$ python3 -q
>>> import numpy as np
>>> np.set_printoptions(suppress=True, linewidth=160)
>>> tidy = lambda a: np.round(a, 2) + 0
>>> J = np.loadtxt("dump.csv", delimiter=",")
>>> J
array([[ 6.,  3., -5.,  5., -8., -8.,  6., -9., -8.,  2.,  3.,  4.,  9.],
       [-1.,  3., -7.,  6., -2., -4., -8., -5., -3.,  1.,  7.,  0.,  3.],
       [-6.,  2., -2.,  7.,  9., -1.,  9.,  8.,  1., -4.,  0.,  1.,  1.],
       [-3., -8.,  1.,  5., -6., -5.,  8., -5.,  9., -2.,  2., -9.,  0.],
       [-6.,  2., -2.,  7.,  9., -1.,  9.,  8.,  1., -4.,  0.,  1.,  1.],
       [ 8.,  0., -9., -7.,  9., -1.,  8., -6., -6., -8., -6.,  3.,  6.],
       [-4., -8.,  0.,  7.,  2.,  7., -2.,  3.,  1.,  5., -7., -5., -9.],
       [-1.,  5., -1., -2.,  3.,  0.,  6., -9., -5.,  4., -3.,  9., -1.],
       [-5., -1.,  8.,  4., -5.,  1.,  8., -8.,  9.,  7., -8.,  8.,  7.]])
>>> np.allclose(J[:-1].T @ np.linalg.lstsq(J[:-1].T, J[-1])[0], J[-1])
False
>>> np.linalg.lstsq(J[:-1].T, J[-1])[2]
np.int32(7)
>>> tidy(np.trace(np.linalg.pinv(J) @ J))
np.float64(8.0)
>>> tidy(J @ np.linalg.pinv(J) @ J)
array([[ 6.,  3., -5.,  5., -8., -8.,  6., -9., -8.,  2.,  3.,  4.,  9.],
       [-1.,  3., -7.,  6., -2., -4., -8., -5., -3.,  1.,  7.,  0.,  3.],
       [-6.,  2., -2.,  7.,  9., -1.,  9.,  8.,  1., -4.,  0.,  1.,  1.],
       [-3., -8.,  1.,  5., -6., -5.,  8., -5.,  9., -2.,  2., -9.,  0.],
       [-6.,  2., -2.,  7.,  9., -1.,  9.,  8.,  1., -4.,  0.,  1.,  1.],
       [ 8.,  0., -9., -7.,  9., -1.,  8., -6., -6., -8., -6.,  3.,  6.],
       [-4., -8.,  0.,  7.,  2.,  7., -2.,  3.,  1.,  5., -7., -5., -9.],
       [-1.,  5., -1., -2.,  3.,  0.,  6., -9., -5.,  4., -3.,  9., -1.],
       [-5., -1.,  8.,  4., -5.,  1.,  8., -8.,  9.,  7., -8.,  8.,  7.]])
>>> np.abs(np.diag(np.linalg.qr(J)[1])) > 1e-9
array([ True,  True,  True,  True,  True,  True,  True,  True, False])
>>> np.unique(J.round(6), axis=0).shape
(8, 13)
>>> def softmax(z):
...     e = np.exp(z - z.max(axis=-1, keepdims=True))
...     return e / e.sum(axis=-1, keepdims=True)
... 
>>> tidy(softmax(J[1] + -2))
array([0.  , 0.01, 0.  , 0.26, 0.  , 0.  , 0.  , 0.  , 0.  , 0.  , 0.71, 0.  , 0.01])
>>> S = J @ J.T / np.sqrt(13)
>>> tidy(softmax(S + np.triu(np.full(S.shape, -np.inf), 1)))
array([[1. , 0. , 0. , 0. , 0. , 0. , 0. , 0. , 0. ],
       [0. , 1. , 0. , 0. , 0. , 0. , 0. , 0. , 0. ],
       [0. , 0. , 1. , 0. , 0. , 0. , 0. , 0. , 0. ],
       [0. , 0. , 0. , 1. , 0. , 0. , 0. , 0. , 0. ],
       [0. , 0. , 0.5, 0. , 0.5, 0. , 0. , 0. , 0. ],
       [0. , 0. , 0. , 0. , 0. , 1. , 0. , 0. , 0. ],
       [0. , 0. , 0. , 0. , 0. , 0. , 1. , 0. , 0. ],
       [0. , 0. , 0. , 0. , 0. , 0. , 0. , 1. , 0. ],
       [0. , 0. , 0. , 0. , 0. , 0. , 0. , 0. , 1. ]])
>>> tidy(softmax(S)[1] @ J)
array([-1.,  3., -7.,  6., -2., -4., -8., -5., -3.,  1.,  7.,  0.,  3.])
>>> softmax(S).round(6).argmax(axis=1)
array([0, 1, 2, 3, 2, 5, 6, 7, 8])
>>> U, s, Vt = np.linalg.svd(J)
>>> vecs = Vt[:(s > 1e-8).sum()]
>>> rng = np.random.default_rng(4751)
>>> x0 = J[6] + 4 * J[3] + rng.integers(2) * np.eye(13)[11]
>>> x0
array([-16., -40.,   4.,  27., -22., -13.,  30., -17.,  37.,  -3.,   1., -41.,  -9.])
>>> np.allclose(vecs.T @ vecs @ x0, x0)
True
>>> K = np.triu(rng.random((5, 5)) < 0.5, 1).astype(int)
>>> K = K + K.T
>>> K
array([[0, 1, 1, 1, 1],
       [1, 0, 1, 0, 1],
       [1, 1, 0, 0, 1],
       [1, 0, 0, 0, 1],
       [1, 1, 1, 1, 0]])
>>> K.sum(axis=0)
array([4, 3, 3, 2, 4])
>>> low = np.diag(K.sum(axis=1)) - K
>>> tidy(np.linalg.eigvalsh(low))
array([0., 2., 4., 5., 5.])
>>> round(np.linalg.det(low[1:, 1:]))
40
>>> tidy(np.linalg.norm(K, 1)), tidy(np.linalg.norm(K, np.inf))
(np.float64(4.0), np.float64(4.0))
>>> tidy(np.linalg.norm(K[1] - K[4]))
np.float64(1.73)
>>> tidy(np.linalg.norm(K, axis=0))
array([2.  , 1.73, 1.73, 1.41, 2.  ])
>>> K[1] @ K[4]
np.int64(2)
>>> tidy(np.linalg.norm(K, 2))
np.float64(3.32)
>>> np.allclose(K, K.T)
True
>>> np.allclose(K @ K.T, K.T @ K)
True
>>> np.linalg.matrix_power(K, 2)
array([[4, 2, 2, 1, 3],
       [2, 3, 2, 2, 2],
       [2, 2, 3, 2, 2],
       [1, 2, 2, 2, 1],
       [3, 2, 2, 1, 4]])
>>> np.trace(K)
np.int64(0)
>>> K @ K
array([[4, 2, 2, 1, 3],
       [2, 3, 2, 2, 2],
       [2, 2, 3, 2, 2],
       [1, 2, 2, 2, 1],
       [3, 2, 2, 1, 4]])
>>> tidy(np.linalg.det(K))
np.float64(-2.0)
>>> other = np.array([[3, 2], [3, 2], [3, 0], [1, 2], [2, 1]])
>>> K @ other
array([[ 9,  5],
       [ 8,  3],
       [ 8,  5],
       [ 5,  3],
       [10,  6]])
>>> np.linalg.matrix_rank(np.vstack([K, other.T]))
np.int64(5)
>>> np.einsum("ij,ij->i", K, K)
array([4, 3, 3, 2, 4])
>>> np.einsum("ij->j", K)
array([4, 3, 3, 2, 4])
>>> np.linalg.matrix_rank(K @ other)
np.int64(2)
>>> np.vstack([K, other.T]).shape
(7, 5)
>>> np.einsum("ik,kj->ij", K, other)
array([[ 9,  5],
       [ 8,  3],
       [ 8,  5],
       [ 5,  3],
       [10,  6]])
>>> ev, vecs = np.linalg.eigh(K)
>>> x0 = np.array([2, 3, -3, 3, 3])
>>> x0 @ K @ x0 / (x0 @ x0), tidy(ev[0]), tidy(ev[-1])
(np.float64(0.6), np.float64(-1.68), np.float64(3.32))
>>> tidy(np.linalg.eigvalsh(K[1:, 1:]))
array([-1.48, -1.  ,  0.31,  2.17])
>>> tidy(vecs * np.maximum(ev, 0) @ vecs.T)
array([[0.87, 0.72, 0.72, 0.56, 0.87],
       [0.72, 0.71, 0.71, 0.33, 0.72],
       [0.72, 0.71, 0.71, 0.33, 0.72],
       [0.56, 0.33, 0.33, 0.53, 0.56],
       [0.87, 0.72, 0.72, 0.56, 0.87]])
>>> arr = np.load("test18.npy")
>>> arr
array([[ 0.91,  1.48,  2.49,  0.27,  0.48, -0.28,  0.46, -0.68,  0.14,  3.15, -0.68,  2.09],
       [-1.29,  2.39, -1.43,  0.58,  1.22,  1.37, -2.5 ,  1.96, -0.86, -0.41, -0.1 , -0.96],
       [ 0.12, -0.1 , -0.65,  0.35, -0.83, -0.41, -2.76, -1.84,  0.05,  1.13,  1.72, -2.89],
       [ 1.21, -1.54, -1.3 ,  1.02, -0.87,  1.2 , -1.2 ,  2.15,  1.58,  0.54, -2.36,  1.35],
       [ 2.01, -0.78, -1.28, -0.18, -1.99, -2.07,  0.63, -1.26, -0.98,  1.93, -1.85, -0.59],
       [ 0.62,  2.2 ,  2.25, -0.56,  0.  ,  0.06,  1.66,  1.85, -0.03, -1.39, -2.46,  0.47],
       [ 0.13,  3.6 ,  0.07,  0.54,  0.15,  1.75, -1.81,  1.96, -0.32,  0.52, -1.01,  0.44],
       [-0.22,  0.43, -1.55,  0.08, -2.36, -0.63, -1.86, -1.84,  1.67, -2.47,  0.46, -0.64],
       [ 0.43, -1.31,  0.7 , -4.13, -0.83,  0.76,  0.8 ,  0.23,  0.63, -0.31, -0.16, -1.76],
       [ 1.86, -1.84, -1.38, -1.06,  0.4 ,  0.22,  0.98,  1.97,  0.45,  0.12, -3.08,  0.6 ],
       [ 0.32, -0.95,  1.77,  0.74,  1.85, -0.36,  0.16,  2.6 ,  2.98, -1.02,  0.27, -0.13],
       [ 0.82, -2.15, -0.06, -0.38,  0.99,  0.94, -1.21,  0.37, -1.83, -0.85,  3.16, -1.42],
       [ 1.82, -1.15, -0.07, -2.45, -0.07,  1.53,  0.03, -0.97, -3.31, -0.28,  0.12, -0.24],
       [ 3.19,  0.12, -1.46, -1.29, -1.08, -2.47,  0.94,  0.2 ,  0.08, -1.3 , -0.81,  0.72],
       [ 1.01,  1.45, -0.22, -1.38,  0.64, -0.51,  0.17,  0.99, -0.06,  3.95, -1.59,  0.35],
       [ 1.84,  2.09, -0.32,  0.41, -0.23, -1.03,  1.24,  0.3 , -0.61,  2.86,  2.33,  0.5 ],
       [ 0.57, -2.75, -0.89, -1.39, -0.26,  0.67, -0.63,  2.11,  0.68, -1.82, -2.24, -0.41],
       [ 1.16,  0.43,  0.32,  0.11, -1.1 ,  1.71,  0.76, -0.9 , -3.67,  0.67, -1.53, -1.27],
       [-1.45,  1.19, -1.47,  1.78,  0.46, -1.54, -2.12, -2.26, -1.71, -0.08, -0.23,  0.99],
       [-2.03, -0.68, -1.09, -1.62,  0.11,  0.9 , -2.97, -0.7 , -0.09, -1.22, -1.64, -1.51],
       [-1.  , -1.7 ,  1.44, -0.91, -0.18, -1.36, -0.66,  1.53,  2.21,  2.72,  0.87,  0.74],
       [ 1.  , -0.35,  2.25,  1.07, -1.62, -0.63, -0.06, -1.33,  0.41, -3.5 ,  0.01, -0.66],
       [ 1.72,  1.92, -1.31,  0.27, -1.04, -0.56, -1.3 , -3.06, -0.71,  0.97, -1.55,  0.49],
       [-1.48, -0.73, -0.85,  1.19,  2.98, -0.46, -0.98, -2.22, -0.57,  1.11,  1.35,  1.34],
       [-0.88,  0.51,  0.58,  0.26,  0.4 , -1.47,  1.68, -3.63, -0.78,  2.1 ,  0.19,  0.4 ],
       [ 2.57,  0.49,  0.98,  0.23,  0.79, -0.37,  0.2 , -1.56, -1.79, -1.54,  0.73, -2.8 ],
       [-0.05, -2.77, -2.27, -0.61, -0.55,  1.58, -1.67,  0.79,  1.53, -0.62, -1.57,  0.58],
       [ 0.46, -1.3 , -1.33, -1.51,  1.27,  2.85, -0.82,  2.  ,  1.04,  0.87, -1.59,  0.56],
       [-0.88,  1.51,  0.55, -2.38,  0.38,  2.43, -2.49,  0.23,  0.66,  1.24,  0.92, -0.94],
       [ 1.32,  0.27,  0.34,  2.22,  0.03,  1.21, -3.74, -0.17,  1.01, -1.08, -0.32,  0.61],
       [-2.55, -1.98,  0.37,  0.41, -0.15,  1.07,  0.48, -0.46, -0.84,  1.23,  1.14, -3.02],
       [-0.77, -0.26,  1.17,  1.14,  1.67,  0.96,  3.08, -0.84, -2.24,  0.43,  0.63, -1.48],
       [ 0.82, -1.1 , -2.41,  0.67, -0.69,  0.1 , -0.59,  2.93, -1.82,  0.23, -2.01,  0.26],
       [ 0.08,  1.83,  1.49, -1.81, -0.43,  1.13, -0.85, -1.38,  2.47,  0.26,  2.35,  0.59],
       [-1.73, -0.55, -0.34,  1.18, -0.7 , -1.2 , -0.85, -1.76, -1.18,  1.45,  1.63,  2.88],
       [-0.16,  0.1 ,  0.38, -3.52,  0.03, -0.47,  1.02,  0.39,  0.76,  1.98, -0.06,  2.56],
       [ 0.95, -2.31,  2.28,  0.51,  0.34,  3.52, -0.04, -0.18,  0.14,  0.22, -0.29, -0.81],
       [ 1.75,  1.69,  1.95, -1.7 , -0.46,  2.02, -1.78, -0.35, -0.81, -1.05, -0.33,  1.71],
       [-0.78, -1.33, -0.82,  0.83, -1.04, -1.83,  1.58,  0.36, -3.55,  1.16,  0.5 , -0.11],
       [ 0.34, -0.41,  2.47, -0.61,  2.83,  1.56,  0.61, -0.7 ,  0.35, -0.72,  0.15,  2.5 ],
       [ 1.04, -0.24, -0.3 ,  1.03, -0.4 , -1.81,  1.58,  2.3 ,  0.76,  2.87, -0.67,  1.5 ],
       [-0.88, -1.38,  0.15, -0.98,  0.86,  2.79,  0.15, -1.46,  1.34, -1.74,  0.04, -2.42],
       [-0.44,  0.51, -0.7 ,  1.77, -2.22, -2.5 , -0.1 ,  0.74, -2.16, -0.99, -1.73, -0.77]])
>>> w1 = np.array([[1, 4, 5],
...     [1, 4, 0],
...     [-5, 1, -2],
...     [3, 1, 2],
...     [2, 4, -1],
...     [4, -5, -4],
...     [0, 5, 5],
...     [3, 3, 1],
...     [3, -4, 1],
...     [4, -2, 3],
...     [-3, -1, 1],
...     [-1, 3, 0]])
>>> beta = np.array([-2, 0, -1])
>>> H = np.maximum(arr @ w1 + beta, 0)
>>> np.linalg.matrix_rank(H)
np.int64(3)
>>> W2 = np.array([[-9, -5, -9], [8, 9, 3], [-7, -5, 6]])
>>> w1 @ W2
array([[-12,   6,  33],
       [ 23,  31,   3],
       [ 67,  44,  36],
       [-33, -16, -12],
       [ 21,  31, -12],
       [-48, -45, -75],
       [  5,  20,  45],
       [-10,   7, -12],
       [-66, -56, -33],
       [-73, -53, -24],
       [ 12,   1,  30],
       [ 33,  32,  18]])
